% ipython --no-banner

In [1]: import numpy as np

In [2]: np.set_printoptions(precision=1, suppress=True, linewidth=100, legacy="1.25")

In [3]: K = np.load("test18.npy")

In [4]: K
Out[4]: 
array([[ 1,  1,  1,  1,  1,  1,  1,  1],
       [ 1, -1, -1,  1,  1, -1, -1,  1],
       [ 1, -1,  1, -1, -1,  1, -1,  1]])

In [5]: K.mean(axis=0)
Out[5]: array([ 1. , -0.3,  0.3,  0.3,  0.3,  0.3, -0.3,  1. ])

In [6]: K.sum(axis=0)
Out[6]: array([ 3, -1,  1,  1,  1,  1, -1,  3])

In [7]: np.linalg.matrix_rank(K)
Out[7]: 3

In [8]: np.linalg.svd(K, compute_uv=False)
Out[8]: array([2.8, 2.8, 2.8])

In [9]: T = np.stack([K, 5 * K, K[::-1]])

In [10]: np.linalg.matrix_rank(T)
Out[10]: array([3, 3, 3])

In [11]: T.sum(axis=0)
Out[11]: 
array([[ 7,  5,  7,  5,  5,  7,  5,  7],
       [ 7, -7, -7,  7,  7, -7, -7,  7],
       [ 7, -5,  7, -5, -5,  7, -5,  7]])

In [12]: np.linalg.norm(T, axis=(1, 2))
Out[12]: array([ 4.9, 24.5,  4.9])

In [13]: T.shape
Out[13]: (3, 3, 8)

In [14]: np.einsum("bij,cij->bc", T, T)
Out[14]: 
array([[ 24, 120,   8],
       [120, 600,  40],
       [  8,  40,  24]])

In [15]: (T @ K.T).shape
Out[15]: (3, 3, 3)

In [16]: u = np.array([-1, -1])

In [17]: np.correlate(K[1], K[2], "full")
Out[17]: array([ 1, -2,  1,  0, -1,  2, -1,  0, -1,  2, -1,  0,  1, -2,  1])

In [18]: np.cross(K[1, :3], K[2, :3])
Out[18]: array([-2, -2,  0])

In [19]: np.polyval(u, K[1])
Out[19]: array([-2,  0,  0, -2, -2,  0,  0, -2])

In [20]: w1 = np.array([[1, 1, 3, -1, 0],
    ...:     [2, -2, -1, -1, -2],
    ...:     [-1, -2, -3, -3, -2],
    ...:     [-2, 2, 0, 3, -1],
    ...:     [-1, 0, -1, 3, 1],
    ...:     [1, 2, 0, -1, -3],
    ...:     [2, -1, -2, -2, 2],
    ...:     [2, -2, -1, 2, -3]])

In [21]: c = np.array([-3, 1, 2, -2, -3])

In [22]: hid = np.maximum(K @ w1 + c, 0)

In [23]: (hid > 0).mean(axis=0)
Out[23]: array([0.3, 0.7, 0.7, 0.3, 0. ])

In [24]: np.linalg.matrix_rank(hid)
Out[24]: 3

In [25]: cent = np.array([[-9, 2], [6, -3], [-9, -5], [7, 5], [6, -5]])

In [26]: hid @ cent
Out[26]: 
array([[ -9,   2],
       [ 33,   0],
       [-39, -28]])

In [27]: (hid @ cent).round(6).argmax(axis=1)
Out[27]: array([1, 0, 1])

In [28]: W0 = np.array([[0, 8], [8, 0]])

In [29]: rng = np.random.default_rng(1148)

In [30]: Y = W0 + rng.integers(-2, 3, (2, 1)) @ rng.integers(-2, 3, (1, 2))

In [31]: Y
Out[31]: 
array([[0, 8],
       [8, 0]])

In [32]: Y - W0
Out[32]: 
array([[0, 0],
       [0, 0]])

In [33]: np.abs(Y - W0).sum(axis=1)
Out[33]: array([0, 0])

In [34]: np.linalg.matrix_rank(Y - W0, tol=1e-8)
Out[34]: 0

In [35]: np.linalg.pinv(W0)
Out[35]: 
array([[0. , 0.1],
       [0.1, 0. ]])

In [36]: W0.T @ W0
Out[36]: 
array([[64,  0],
       [ 0, 64]])

In [37]: arr = np.load("out17.npy")

In [38]: arr
Out[38]: 
array([[ 1,  2, -1, -3,  0, -3,  3],
       [-1, -1,  0,  0,  0, -2,  1],
       [ 0, -3, -3,  1, -2,  0,  1],
       [-3, -1, -2,  0,  2, -2,  2],
       [ 2,  3,  1,  1, -3, -1, -2],
       [-3, -3,  2,  0,  1,  0,  1],
       [-1,  0, -1, -3,  0, -7,  5]])

In [39]: u, r1 = arr[6], arr[2]

In [40]: u @ r1
Out[40]: 5

In [41]: pr = (u @ r1) / (u @ u) * u

In [42]: round(np.linalg.norm(u + r1) ** 2 + np.linalg.norm(u - r1) ** 2, 1)
Out[42]: 218.0

In [43]: round(float((r1 - pr) @ u), 1)
Out[43]: 0.0

In [44]: np.outer(u, r1)
Out[44]: 
array([[  0,   3,   3,  -1,   2,   0,  -1],
       [  0,   0,   0,   0,   0,   0,   0],
       [  0,   3,   3,  -1,   2,   0,  -1],
       [  0,   9,   9,  -3,   6,   0,  -3],
       [  0,   0,   0,   0,   0,   0,   0],
       [  0,  21,  21,  -7,  14,   0,  -7],
       [  0, -15, -15,   5, -10,   0,   5]])

In [45]: left, sig, VT = np.linalg.svd(arr)

In [46]: evecs = VT[:(sig > 1e-8).sum()]

In [47]: x0 = arr[4] + 3 * arr[0] + rng.integers(2) * np.eye(7)[2]

In [48]: x0
Out[48]: array([  5.,   9.,  -1.,  -8.,  -3., -10.,   7.])

In [49]: np.linalg.matrix_rank(np.vstack([arr, x0]))
Out[49]: 7

In [50]: np.diag(evecs.T @ evecs)
Out[50]: array([0.9, 1. , 1. , 0.6, 1. , 1. , 0.6])

In [51]: np.round(evecs.T @ evecs, 1) + 0
Out[51]: 
array([[ 0.9,  0. ,  0. , -0.2,  0. ,  0. , -0.2],
       [ 0. ,  1. ,  0. , -0.1,  0. ,  0. , -0.1],
       [ 0. ,  0. ,  1. , -0.1,  0. ,  0. , -0.1],
       [-0.2, -0.1, -0.1,  0.6, -0.1, -0.1, -0.4],
       [ 0. ,  0. ,  0. , -0.1,  1. ,  0. , -0.1],
       [ 0. ,  0. ,  0. , -0.1,  0. ,  1. , -0.1],
       [-0.2, -0.1, -0.1, -0.4, -0.1, -0.1,  0.6]])

In [52]: F = np.load("w.npy")

In [53]: F
Out[53]: 
array([[3, 5, 7, 3],
       [7, 2, 4, 0],
       [9, 1, 9, 6],
       [7, 7, 1, 5]])

In [54]: K.ravel(order="F")
Out[54]: 
array([ 1,  1,  1,  1, -1, -1,  1, -1,  1,  1,  1, -1,  1,  1, -1,  1, -1,  1,  1, -1, -1,  1,  1,
        1])

In [55]: K.reshape(-1, 2)
Out[55]: 
array([[ 1,  1],
       [ 1,  1],
       [ 1,  1],
       [ 1,  1],
       [ 1, -1],
       [-1,  1],
       [ 1, -1],
       [-1,  1],
       [ 1, -1],
       [ 1, -1],
       [-1,  1],
       [-1,  1]])

In [56]: T = K.reshape(3, 2, -1)

In [57]: np.einsum("ihd,jhd->hij", T, T).shape
Out[57]: (2, 3, 3)

In [58]: T.sum(axis=1)
Out[58]: 
array([[ 2,  2,  2,  2],
       [ 2, -2, -2,  2],
       [ 0,  0,  0,  0]])

In [59]: T[:, 0]
Out[59]: 
array([[ 1,  1,  1,  1],
       [ 1, -1, -1,  1],
       [ 1, -1,  1, -1]])

In [60]: T.transpose(1, 0, 2)
Out[60]: 
array([[[ 1,  1,  1,  1],
        [ 1, -1, -1,  1],
        [ 1, -1,  1, -1]],

       [[ 1,  1,  1,  1],
        [ 1, -1, -1,  1],
        [-1,  1, -1,  1]]])

In [61]: np.einsum("ihd,ihd->ih", T, T)
Out[61]: 
array([[4, 4],
       [4, 4],
       [4, 4]])

In [62]: u, r1 = F[0], F[1]

In [63]: u @ u
Out[63]: 92

In [64]: pr = (u @ r1) / (u @ u) * u

In [65]: pr
Out[65]: array([1.9, 3.2, 4.5, 1.9])

In [66]: np.outer(u, r1)
Out[66]: 
array([[21,  6, 12,  0],
       [35, 10, 20,  0],
       [49, 14, 28,  0],
       [21,  6, 12,  0]])

In [67]: x0 = np.array([-1, -2, 0, 2])

In [68]: y = F @ x0

In [69]: y
Out[69]: array([ -7, -11,   1, -11])

In [70]: np.round(np.linalg.solve(F, y + F[:, 3]), 1) + 0
Out[70]: array([-1., -2.,  0.,  3.])

In [71]: np.round(np.linalg.solve(F.T, F[1]), 1) + 0
Out[71]: array([0., 1., 0., 0.])

In [72]: np.round(np.linalg.solve(F, F[:, 1]), 1) + 0
Out[72]: array([0., 1., 0., 0.])

In [73]: np.round(np.linalg.solve(F, y), 1) + 0
Out[73]: array([-1., -2.,  0.,  2.])

In [74]: feats = np.loadtxt("a.csv", delimiter=",")

In [75]: feats.round(1) + 0
Out[75]: 
array([[ 0.2, -0.2, -0.8, -0.2, -0.5, -0.2],
       [-0.2,  1. , -0.2,  0. , -0.1,  0. ],
       [-0.8, -0.2,  0.2, -0.2, -0.5, -0.2],
       [-0.2,  0. , -0.2,  1. , -0.1,  0. ],
       [-0.5, -0.1, -0.5, -0.1,  0.7, -0.1],
       [-0.2,  0. , -0.2,  0. , -0.1,  1. ]])

In [76]: np.round(np.linalg.eigvalsh(feats).min(), 1)
Out[76]: -1.0

In [77]: x0 = np.array([-2, 1, 0, 0, 2, -1])

In [78]: h1 = np.maximum(feats @ x0, 0)

In [79]: np.round(feats * (h1 > 1e-9)[:, None], 1) + 0
Out[79]: 
array([[ 0. ,  0. ,  0. ,  0. ,  0. ,  0. ],
       [-0.2,  1. , -0.2,  0. , -0.1,  0. ],
       [-0.8, -0.2,  0.2, -0.2, -0.5, -0.2],
       [-0.2,  0. , -0.2,  1. , -0.1,  0. ],
       [-0.5, -0.1, -0.5, -0.1,  0.7, -0.1],
       [ 0. ,  0. ,  0. ,  0. ,  0. ,  0. ]])

In [80]: np.tanh(feats @ x0)
Out[80]: array([-0.9,  0.8,  0.6,  0.1,  1. , -0.7])

In [81]: h1
Out[81]: array([0. , 1.1, 0.6, 0.1, 2.4, 0. ])

In [82]: np.maximum(feats @ x0, 0) - np.maximum(-feats @ x0, 0)
Out[82]: array([-1.4,  1.1,  0.6,  0.1,  2.4, -0.9])

In [83]: np.maximum(feats @ (3 * x0), 0)
Out[83]: array([0. , 3.4, 1.9, 0.4, 7.2, 0. ])

In [84]: w, evecs = np.linalg.eigh(feats)

In [85]: x0 = np.array([0, 2, -5, 2, -3, 0])

In [86]: np.round(x0 @ feats @ x0 / (x0 @ x0), 1), w[0], np.round(w[-1], 1)
Out[86]: (0.3, -1.0, 1.0)

In [87]: round(float(x0 @ feats @ x0), 1)
Out[87]: 13.0

In [88]: np.linalg.eigvalsh(feats[1:, 1:])
Out[88]: array([-0.2,  1. ,  1. ,  1. ,  1. ])

In [89]: data = np.minimum.outer(np.arange(1, 6), np.arange(1, 6)) * -3

In [90]: data
Out[90]: 
array([[ -3,  -3,  -3,  -3,  -3],
       [ -3,  -6,  -6,  -6,  -6],
       [ -3,  -6,  -9,  -9,  -9],
       [ -3,  -6,  -9, -12, -12],
       [ -3,  -6,  -9, -12, -15]])

In [91]: u = np.array([-2, -2, 0, -3, -3])

In [92]: Y = data + np.outer(u, np.eye(5)[0])

In [93]: np.linalg.matrix_rank(np.linalg.inv(Y) - np.linalg.inv(data), tol=1e-8)
Out[93]: 1

In [94]: round(float(np.linalg.det(Y) / np.linalg.det(data)), 1), round(float(1 + np.linalg.solve(data, u)[0]), 1)
Out[94]: (1.7, 1.7)

In [95]: np.linalg.matrix_rank(Y - data)
Out[95]: 1

In [96]: x0 = np.array([-2, 2, -3, -1, 3])

In [97]: y = data @ x0

In [98]: c, lr = np.zeros(5), 1 / np.linalg.norm(data, 2) ** 2

In [99]: for i in range(250):
    ...:     c -= lr * data.T @ (data @ c - y)
    ...:     if i % 50 == 0: print(i, round(np.linalg.norm(data @ c - y), 1))
    ...: 
0 11.0
50 7.1
100 5.5
150 4.8
200 4.4

In [100]: np.round(np.linalg.cond(data), 1)
Out[100]: 45.5

In [101]: c
Out[101]: array([-0.7, -0.6, -1.3, -0.1,  1.9])

In [102]: X = np.tril(np.array([[-9, 4, 6], [-7, 7, -4], [6, -1, 3]]), -1) + np.eye(3, dtype=int)

In [103]: X
Out[103]: 
array([[ 1,  0,  0],
       [-7,  1,  0],
       [ 6, -1,  1]])

In [104]: # column 0 is much longer than the rest

In [105]: Q = X.astype(float).copy()

In [106]: for j in range(3):
     ...:     Q[:, j] -= Q[:, :j] @ (Q[:, :j].T @ Q[:, j])
     ...:     Q[:, j] /= np.linalg.norm(Q[:, j])
     ...: 

In [107]: np.round(Q.T @ X, 1) + 0
Out[107]: 
array([[ 9.3, -1.4,  0.6],
       [ 0. ,  0.2, -0.5],
       [ 0. ,  0. ,  0.6]])

In [108]: Q
Out[108]: 
array([[ 0.1,  0.8,  0.6],
       [-0.8, -0.3,  0.6],
       [ 0.6, -0.5,  0.6]])

In [109]: Q, evecs = np.linalg.qr(X[:, :2])[0], np.linalg.qr(X[:, 2:])[0]

In [110]: sig = np.linalg.svd(Q.T @ evecs, compute_uv=False)

In [111]: round(float(np.linalg.norm(Q @ Q.T - evecs @ evecs.T, 2)), 1)
Out[111]: 1.0

In [112]: (sig > 0.9).sum()
Out[112]: 0

In [113]: np.degrees(np.arccos(sig.clip(0, 1)))
Out[113]: array([35.3])

In [114]: m1 = np.loadtxt("sample7.csv", delimiter=",")

In [115]: m1
Out[115]: 
array([[ 29., -15., -15.,  10.],
       [-15.,  13.,   9.,  -6.],
       [-15.,   9.,  13.,  -6.],
       [ 10.,  -6.,  -6.,   8.]])

In [116]: Y = F / np.linalg.norm(F, axis=1, keepdims=True)

In [117]: C2 = Y @ Y.T

In [118]: C2
Out[118]: 
array([[1. , 0.7, 0.8, 0.7],
       [0.7, 1. , 0.9, 0.7],
       [0.8, 0.9, 1. , 0.7],
       [0.7, 0.7, 0.7, 1. ]])

In [119]: C2[3]
Out[119]: array([0.7, 0.7, 0.7, 1. ])

In [120]: labels = rng.permutation(4)

In [121]: labels
Out[121]: array([3, 0, 2, 1])

In [122]: Y = m1[labels][:, labels]

In [123]: round(float(np.linalg.det(Y)), 1), np.round(np.linalg.det(m1[labels]), 1)
Out[123]: (3264.0, 3264.0)

In [124]: np.diag(Y)
Out[124]: array([ 8., 29., 13., 13.])

In [125]: np.sort(np.abs(np.linalg.eigvals(Y)))
Out[125]: array([ 4.,  4.,  4., 51.])

In [126]: np.sort(np.abs(np.linalg.eigvals(m1)))
Out[126]: array([ 4.,  4.,  4., 51.])

In [127]: np.linalg.matrix_power(m1, 2)
Out[127]: 
array([[1391., -825., -825.,  550.],
       [-825.,  511.,  495., -330.],
       [-825.,  495.,  511., -330.],
       [ 550., -330., -330.,  236.]])

In [128]: np.allclose(m1 @ m1.T, m1.T @ m1)
Out[128]: True

In [129]: round(np.linalg.det(m1), 1)
Out[129]: 3264.0

In [130]: np.trace(m1)
Out[130]: 63.0

In [131]: (m1 + m1.T) / 2
Out[131]: 
array([[ 29., -15., -15.,  10.],
       [-15.,  13.,   9.,  -6.],
       [-15.,   9.,  13.,  -6.],
       [ 10.,  -6.,  -6.,   8.]])

In [132]: L = np.linalg.cholesky(m1)

In [133]: m1 / np.sqrt(np.outer(np.diag(m1), np.diag(m1)))
Out[133]: 
array([[ 1. , -0.8, -0.8,  0.7],
       [-0.8,  1. ,  0.7, -0.6],
       [-0.8,  0.7,  1. , -0.6],
       [ 0.7, -0.6, -0.6,  1. ]])

In [134]: np.diag(L) ** 2
Out[134]: array([29. ,  5.2,  4.9,  4.3])

In [135]: np.round(np.prod(np.diag(L)) ** 2, 1), round(float(np.linalg.det(m1)), 1)
Out[135]: (3264.0, 3264.0)
